% ipython --no-banner

In [1]: import numpy as np

In [2]: from numpy import linalg as LA

In [3]: np.set_printoptions(precision=2, suppress=True, linewidth=140)

In [4]: rnd = lambda a: np.round(a, 2) + 0

In [5]: F = np.load("out16.npy")

In [6]: F
Out[6]: 
array([[ 0.4,  0.4, -1.1,  0.7, -0.7, -0.4],
       [ 0.6,  0.5,  0. , -0.4, -0.2, -2. ],
       [ 0.4, -1.1, -0.2,  0.1, -0.1, -1.2],
       [ 0.7, -2.2,  0.8, -0.1, -0.4, -0.8],
       [ 0.6,  0.4, -1.5,  0.3, -0.9,  0.5],
       [ 0.7, -2.6, -1.3, -1.7, -0.4,  1.5],
       [ 0.5,  1.7,  2.2, -0.1, -0.8, -1.1],
       [ 0.4,  0.3, -0.2, -0.8,  0. , -0.5],
       [-0.8,  0. ,  1.8,  1. , -0.3,  0.5],
       [ 0.7, -1.2,  1.9, -1.8,  0.1, -0.8],
       [-1.4, -0.7, -0.3,  0.1,  1.6,  0.6],
       [ 0. , -2.4, -0.9, -1.8,  0.3,  1.8],
       [ 0.8,  0.4, -1.5,  1.3,  0.3,  2. ],
       [-0.6,  2. , -0.3, -0.1,  0.1, -0.8],
       [ 0.7,  0.1,  0.3,  0.8,  0.3,  1. ]])

In [7]: hat = F @ LA.solve(F.T @ F, F.T)

In [8]: rnd(hat @ F[:, 1])
Out[8]: array([ 0.4,  0.5, -1.1, -2.2,  0.4, -2.6,  1.7,  0.3,  0. , -1.2, -0.7, -2.4,  0.4,  2. ,  0.1])

In [9]: np.allclose(hat @ hat, hat)
Out[9]: True

In [10]: rnd(np.trace(hat))
Out[10]: np.float64(6.0)

In [11]: C2 = np.cov(F, rowvar=False)

In [12]: C2.shape
Out[12]: (6, 6)

In [13]: rnd(np.corrcoef(F.T))
Out[13]: 
array([[ 1.  , -0.13, -0.1 , -0.14, -0.57, -0.08],
       [-0.13,  1.  ,  0.14,  0.54, -0.17, -0.35],
       [-0.1 ,  0.14,  1.  , -0.05, -0.09, -0.48],
       [-0.14,  0.54, -0.05,  1.  , -0.04,  0.05],
       [-0.57, -0.17, -0.09, -0.04,  1.  ,  0.3 ],
       [-0.08, -0.35, -0.48,  0.05,  0.3 ,  1.  ]])

In [14]: rnd(F.std(axis=0))
Out[14]: array([0.64, 1.34, 1.18, 0.96, 0.59, 1.16])

In [15]: np.median(F, axis=0)
Out[15]: array([ 0.5,  0.1, -0.2, -0.1, -0.1, -0.4])

In [16]: np.argwhere(np.triu(np.abs(np.corrcoef(F.T)) > 0.8, 1))
Out[16]: array([], shape=(0, 2), dtype=int64)

In [17]: np.argsort(-F.std(axis=0).round(6), kind="stable")
Out[17]: array([1, 2, 5, 3, 0, 4])

In [18]: rnd(np.corrcoef(F[:, 4], F[:, 1])[0, 1])
Out[18]: np.float64(-0.17)

In [19]: rnd(np.polyfit(F[:, 4], F[:, 1], 1))
Out[19]: array([-0.39, -0.32])

In [20]: arr = np.array([[2.0, 4.0, 0.0, 0.0, 0.0],
    ...:     [4.0, 0.0, 4.0, 0.0, 0.0],
    ...:     [0.0, 4.0, 3.0, 4.0, 0.0],
    ...:     [0.0, 0.0, 4.0, -1.0, 4.0],
    ...:     [0.0, 0.0, 0.0, 4.0, -2.0]])

In [21]: # equal to its transpose

In [22]: x0 = np.array([1, 4, 7, 3, 7])

In [23]: target = arr @ x0

In [24]: print(target)
[18. 32. 49. 53. -2.]

In [25]: print(rnd(LA.solve(arr, target)))
[1. 4. 7. 3. 7.]

In [26]: x0 = np.array([3, -1, 0, -2, -5])

In [27]: a = np.maximum(arr @ x0, 0)

In [28]: arr.T @ a
Out[28]: array([52.,  8., 48.,  8., -4.])

In [29]: np.maximum(arr @ x0, 0) - np.maximum(-arr @ x0, 0)
Out[29]: array([  2.,  12., -12., -18.,   2.])

In [30]: X = np.load("mat.npy")

In [31]: X
Out[31]: 
array([[-3.,  1.,  0.,  0.,  0.,  0.],
       [ 0., -3.,  1.,  0.,  0.,  0.],
       [ 0.,  0., -3.,  1.,  0.,  0.],
       [ 0.,  0.,  0., -3.,  1.,  0.],
       [ 0.,  0.,  0.,  0., -3.,  1.],
       [ 0.,  0.,  0.,  0.,  0., -3.]])

In [32]: # triangular: eigenvalues sit on the diagonal

In [33]: Xs = F - F.mean(axis=0)

In [34]: evecs = LA.svd(Xs)[2][:5]

In [35]: other = Xs - Xs @ evecs.T @ evecs

In [36]: rnd((Xs @ evecs.T).std(axis=0))
Out[36]: array([1.61, 1.32, 0.91, 0.71, 0.63])

In [37]: rng = np.random.default_rng(896762)

In [38]: idx = rng.permutation(6)

In [39]: idx
Out[39]: array([2, 5, 4, 1, 3, 0])

In [40]: other = X[idx][:, idx]

In [41]: print(other)
[[-3.  0.  0.  0.  1.  0.]
 [ 0. -3.  0.  0.  0.  0.]
 [ 0.  1. -3.  0.  0.  0.]
 [ 1.  0.  0. -3.  0.  0.]
 [ 0.  0.  1.  0. -3.  0.]
 [ 0.  0.  0.  1.  0. -3.]]

In [42]: np.allclose(other, X)
Out[42]: False

In [43]: np.trace(other)
Out[43]: np.float64(-18.0)

In [44]: C2 = X.T @ X

In [45]: np.diag(C2)
Out[45]: array([ 9., 10., 10., 10., 10., 10.])

In [46]: blk = np.stack([X, 4 * X, X[::-1]])

In [47]: print(np.einsum("bij,cij->bc", blk, blk))
[[ 59. 236.  -6.]
 [236. 944. -24.]
 [ -6. -24.  59.]]

In [48]: rnd(LA.norm(blk, axis=(1, 2)))
Out[48]: array([ 7.68, 30.72,  7.68])

In [49]: print(blk.sum(axis=0))
[[-15.   5.   0.   0.   0.  -3.]
 [  0. -15.   5.   0.  -3.   1.]
 [  0.   0. -15.   2.   1.   0.]
 [  0.   0.  -3. -14.   5.   0.]
 [  0.  -3.   1.   0. -15.   5.]
 [ -3.   1.   0.   0.   0. -15.]]

In [50]: (blk @ X.T).shape
Out[50]: (3, 6, 6)

In [51]: r0 = np.array([-3, 0, 1])

In [52]: np.convolve(X[0], r0)
Out[52]: array([ 9., -3., -3.,  1.,  0.,  0.,  0.,  0.])

In [53]: np.cross(X[0, :3], X[2, :3])
Out[53]: array([-3., -9., -0.])

In [54]: M = np.load("arr.npy")

In [55]: M
Out[55]: 
array([[ 2.56, -1.45, -0.6 ],
       [-1.04,  2.75,  0.6 ],
       [ 2.77, -0.75,  0.87],
       [ 1.43,  2.33,  1.24],
       [ 2.41, -1.77, -0.25],
       [-0.84, -2.62, -1.2 ],
       [-1.1 , -1.81,  2.13],
       [-2.48, -0.04,  1.69],
       [-1.07, -2.65,  0.9 ],
       [ 0.99,  1.53, -2.38],
       [ 1.11, -0.24, -2.78],
       [-1.79,  2.41,  0.08],
       [ 2.17,  0.78, -1.92],
       [ 2.87,  0.64, -0.61],
       [ 1.02,  2.81, -0.24],
       [-2.95, -0.52,  0.2 ],
       [ 0.4 ,  2.16,  2.05],
       [-1.54, -2.2 , -1.33],
       [-0.99,  0.06, -2.83],
       [-1.79,  2.29,  0.76],
       [-1.85,  1.42,  1.89],
       [ 0.23, -2.99,  0.09],
       [ 2.41,  1.74, -0.43],
       [-1.43,  1.28, -2.31],
       [-1.85, -0.68,  2.26],
       [-1.28, -2.69, -0.38],
       [-0.05, -0.87, -2.87],
       [-1.24, -1.55,  2.25],
       [-2.98, -0.08,  0.34],
       [-1.32,  0.78, -2.58],
       [-0.55,  1.61, -2.47]])

In [56]: Xs = M - M.mean(axis=0)

In [57]: Uu, sv, VT = LA.svd(Xs, full_matrices=False)

In [58]: print(np.abs(Uu[:, 0]).argmax())
12

In [59]: rnd(VT[0] * np.sign(VT[0, np.abs(VT[0]).argmax()]))
Out[59]: array([ 0.72,  0.45, -0.52])

In [60]: rnd(sv ** 2 / (sv ** 2).sum())
Out[60]: array([0.41, 0.34, 0.25])

In [61]: print(rnd(Xs.mean(axis=0)))
[0. 0. 0.]

In [62]: np.abs(VT[0]).argmax()
Out[62]: np.int64(0)

In [63]: rnd(sv)
Out[63]: array([10.59,  9.7 ,  8.31])

In [64]: mat = np.array([[0.13, -0.13, 2.86, 1.56, -0.39],
    ...:     [0.2, -0.2, 4.4, 2.4, -0.6],
    ...:     [-0.05, 0.05, -1.1, -0.6, 0.15],
    ...:     [-0.03, 0.03, -0.66, -0.36, 0.09],
    ...:     [-0.12, 0.12, -2.64, -1.44, 0.36]])

In [65]: # rank 1

In [66]: LA.matrix_rank(mat, rtol=0.1)
Out[66]: np.int64(1)

In [67]: [round(float(x), 2) for x in LA.svd(mat, compute_uv=False)[:3]]
Out[67]: [6.91, 0.0, 0.0]

In [68]: other = mat + rng.integers(-2, 3, (5, 1)) @ rng.integers(-2, 3, (1, 5))

In [69]: rnd(other)
Out[69]: 
array([[ 0.13,  3.87, -1.14, -0.44,  1.61],
       [ 0.2 , -4.2 ,  8.4 ,  4.4 , -2.6 ],
       [-0.05, -3.95,  2.9 ,  1.4 , -1.85],
       [-0.03, -3.97,  3.34,  1.64, -1.91],
       [-0.12,  4.12, -6.64, -3.44,  2.36]])

In [70]: LA.matrix_rank(other - mat, tol=1e-8)
Out[70]: np.int64(1)

In [71]: rnd(LA.svd(other - mat, compute_uv=False))
Out[71]: array([14.14,  0.  ,  0.  ,  0.  ,  0.  ])

In [72]: feats = np.load("test15.npy")

In [73]: feats
Out[73]: 
array([[ 0,  0, -5, -6,  0,  0, -1],
       [ 8,  8,  0,  0,  0, -8,  0],
       [ 0,  9,  0,  0,  3,  0,  0],
       [ 0,  7,  0,  0,  3,  0,  0],
       [ 0,  0,  0,  0,  0,  0,  0],
       [ 0,  3,  0,  6,  0, -4,  0],
       [ 0,  0,  0,  0, -6,  0,  0]])

In [74]: # rows and columns are dependent

In [75]: Uu, sv, VT = LA.svd(feats)

In [76]: evecs = VT[:(sv > 1e-8).sum()]

In [77]: x0 = feats[6] + 2 * feats[3] + rng.integers(2) * np.eye(7)[1]

In [78]: x0
Out[78]: array([ 0., 15.,  0.,  0.,  0.,  0.,  0.])

In [79]: rnd(evecs.T @ evecs)
Out[79]: 
array([[ 0.67,  0.  ,  0.25, -0.22,  0.  , -0.33,  0.05],
       [ 0.  ,  1.  ,  0.  ,  0.  ,  0.  ,  0.  ,  0.  ],
       [ 0.25,  0.  ,  0.77,  0.17,  0.  ,  0.25,  0.15],
       [-0.22,  0.  ,  0.17,  0.85,  0.  , -0.22,  0.03],
       [ 0.  ,  0.  ,  0.  ,  0.  ,  1.  ,  0.  ,  0.  ],
       [-0.33,  0.  ,  0.25, -0.22,  0.  ,  0.67,  0.05],
       [ 0.05,  0.  ,  0.15,  0.03,  0.  ,  0.05,  0.03]])

In [80]: np.allclose(evecs.T @ evecs @ x0, x0)
Out[80]: True

In [81]: print(LA.matrix_rank(np.vstack([feats, x0])))
5

In [82]: rnd(np.diag(evecs.T @ evecs))
Out[82]: array([0.67, 1.  , 0.77, 0.85, 1.  , 0.67, 0.03])

In [83]: np.abs(np.diag(LA.qr(feats)[1])) > 1e-9
Out[83]: array([ True,  True,  True,  True,  True, False, False])

In [84]: np.allclose(feats[:-1].T @ LA.lstsq(feats[:-1].T, feats[-1])[0], feats[-1])
Out[84]: True

In [85]: feats @ feats
Out[85]: 
array([[  0, -87,   0,   0, -27,   0,   0],
       [ 64,  40, -40, -96,   0, -32,  -8],
       [ 72,  72,   0,   0,   0, -72,   0],
       [ 56,  56,   0,   0,   0, -56,   0],
       [  0,   0,   0,   0,   0,   0,   0],
       [ 24,  54,   0, -24,  18,  -8,   0],
       [  0,   0,   0,   0,   0,   0,   0]])

In [86]: np.allclose(feats, feats.T)
Out[86]: False

In [87]: rnd(np.abs(LA.eigvals(feats)).max())
Out[87]: np.float64(11.26)

In [88]: print(np.allclose(feats @ feats.T, feats.T @ feats))
False

In [89]: print(rnd(LA.det(feats)))
0.0

In [90]: E = np.load("run12.npy")

In [91]: E
Out[91]: 
array([[-1, -1, -1, -1, -1],
       [-1, -2, -2, -2, -2],
       [-1, -2, -3, -3, -3],
       [-1, -2, -3, -4, -4],
       [-1, -2, -3, -4, -5]])

In [92]: # equal to its transpose

In [93]: E.shape
Out[93]: (5, 5)

In [94]: rnd(LA.norm(E))
Out[94]: np.float64(12.45)

In [95]: E.sum(axis=0)
Out[95]: array([ -5,  -9, -12, -14, -15])

In [96]: O, r_ = LA.qr(E)

In [97]: print(np.allclose(r_.T @ r_, E.T @ E))
True

In [98]: rnd(O)
Out[98]: 
array([[-0.45,  0.89,  0.  ,  0.  ,  0.  ],
       [-0.45, -0.22,  0.87,  0.  ,  0.  ],
       [-0.45, -0.22, -0.29,  0.82,  0.  ],
       [-0.45, -0.22, -0.29, -0.41, -0.71],
       [-0.45, -0.22, -0.29, -0.41,  0.71]])

In [99]: rnd(abs(r_[0, 0])), rnd(LA.norm(E[:, 0]))
Out[99]: (np.float64(2.24), np.float64(2.24))

In [100]: r0 = np.array([-1, 1, 2, -1, -1])

In [101]: other = E + np.outer(r0, np.eye(5)[3])

In [102]: other
Out[102]: 
array([[-1., -1., -1., -2., -1.],
       [-1., -2., -2., -1., -2.],
       [-1., -2., -3., -1., -3.],
       [-1., -2., -3., -5., -4.],
       [-1., -2., -3., -5., -5.]])

In [103]: LA.matrix_rank(LA.inv(other) - LA.inv(E), tol=1e-8)
Out[103]: np.int64(1)

In [104]: W0 = np.load("data.npy")

In [105]: W0
Out[105]: 
array([[0, 1, 0, 1, 0],
       [1, 0, 0, 0, 0],
       [0, 0, 0, 1, 0],
       [1, 0, 1, 0, 0],
       [0, 0, 0, 0, 0]])

In [106]: # null space of dimension 1

In [107]: blk = np.stack([feats, -2 * feats, feats[::-1]])

In [108]: blk.sum(axis=0)
Out[108]: 
array([[ 0,  0,  5,  6, -6,  0,  1],
       [-8, -5,  0,  6,  0,  4,  0],
       [ 0, -9,  0,  0, -3,  0,  0],
       [ 0,  0,  0,  0,  0,  0,  0],
       [ 0,  9,  0,  0,  3,  0,  0],
       [ 8,  5,  0, -6,  0, -4,  0],
       [ 0,  0, -5, -6,  6,  0, -1]])

In [109]: print(LA.matrix_rank(blk))
[5 5 5]

In [110]: blk.shape
Out[110]: (3, 7, 7)

In [111]: (blk @ feats.T).shape
Out[111]: (3, 7, 7)

In [112]: theta = np.radians(72)

In [113]: r_ = np.eye(7)

In [114]: r_[1, 1] = r_[2, 2] = np.cos(theta)

In [115]: r_[1, 2], r_[2, 1] = -np.sin(theta), np.sin(theta)

In [116]: rnd(r_)
Out[116]: 
array([[ 1.  ,  0.  ,  0.  ,  0.  ,  0.  ,  0.  ,  0.  ],
       [ 0.  ,  0.31, -0.95,  0.  ,  0.  ,  0.  ,  0.  ],
       [ 0.  ,  0.95,  0.31,  0.  ,  0.  ,  0.  ,  0.  ],
       [ 0.  ,  0.  ,  0.  ,  1.  ,  0.  ,  0.  ,  0.  ],
       [ 0.  ,  0.  ,  0.  ,  0.  ,  1.  ,  0.  ,  0.  ],
       [ 0.  ,  0.  ,  0.  ,  0.  ,  0.  ,  1.  ,  0.  ],
       [ 0.  ,  0.  ,  0.  ,  0.  ,  0.  ,  0.  ,  1.  ]])

In [117]: other = feats @ r_.T

In [118]: rnd(other)
Out[118]: 
array([[ 0.  ,  4.76, -1.55, -6.  ,  0.  ,  0.  , -1.  ],
       [ 8.  ,  2.47,  7.61,  0.  ,  0.  , -8.  ,  0.  ],
       [ 0.  ,  2.78,  8.56,  0.  ,  3.  ,  0.  ,  0.  ],
       [ 0.  ,  2.16,  6.66,  0.  ,  3.  ,  0.  ,  0.  ],
       [ 0.  ,  0.  ,  0.  ,  0.  ,  0.  ,  0.  ,  0.  ],
       [ 0.  ,  0.93,  2.85,  6.  ,  0.  , -4.  ,  0.  ],
       [ 0.  ,  0.  ,  0.  ,  0.  , -6.  ,  0.  ,  0.  ]])

In [119]: rnd(LA.svd(feats, compute_uv=False)), rnd(LA.svd(other, compute_uv=False))
Out[119]: 
(array([16.86,  9.57,  8.99,  5.21,  3.89,  0.  ,  0.  ]),
 array([16.86,  9.57,  8.99,  5.21,  3.89,  0.  ,  0.  ]))

In [120]: print(W0[0] @ W0[2])
1

In [121]: rnd(LA.norm(W0, axis=1))
Out[121]: array([1.41, 1.  , 1.  , 1.41, 0.  ])

In [122]: rnd(LA.norm(W0, 2))
Out[122]: np.float64(1.62)

In [123]: print(rnd(LA.norm(W0, "nuc")))
4.47

In [124]: print(rnd(LA.norm(W0[0], 1)), rnd(LA.norm(W0[0], np.inf)))
2.0 1.0

In [125]: rnd(LA.norm(W0, 1)), rnd(LA.norm(W0, np.inf))
Out[125]: (np.float64(2.0), np.float64(2.0))

In [126]: rnd(LA.norm(W0[0] - W0[2]))
Out[126]: np.float64(1.0)

In [127]: print(LA.norm(W0, axis=1).argmax())
0

In [128]: rnd(LA.norm(W0) ** 2 / LA.norm(W0, 2) ** 2)
Out[128]: np.float64(2.29)
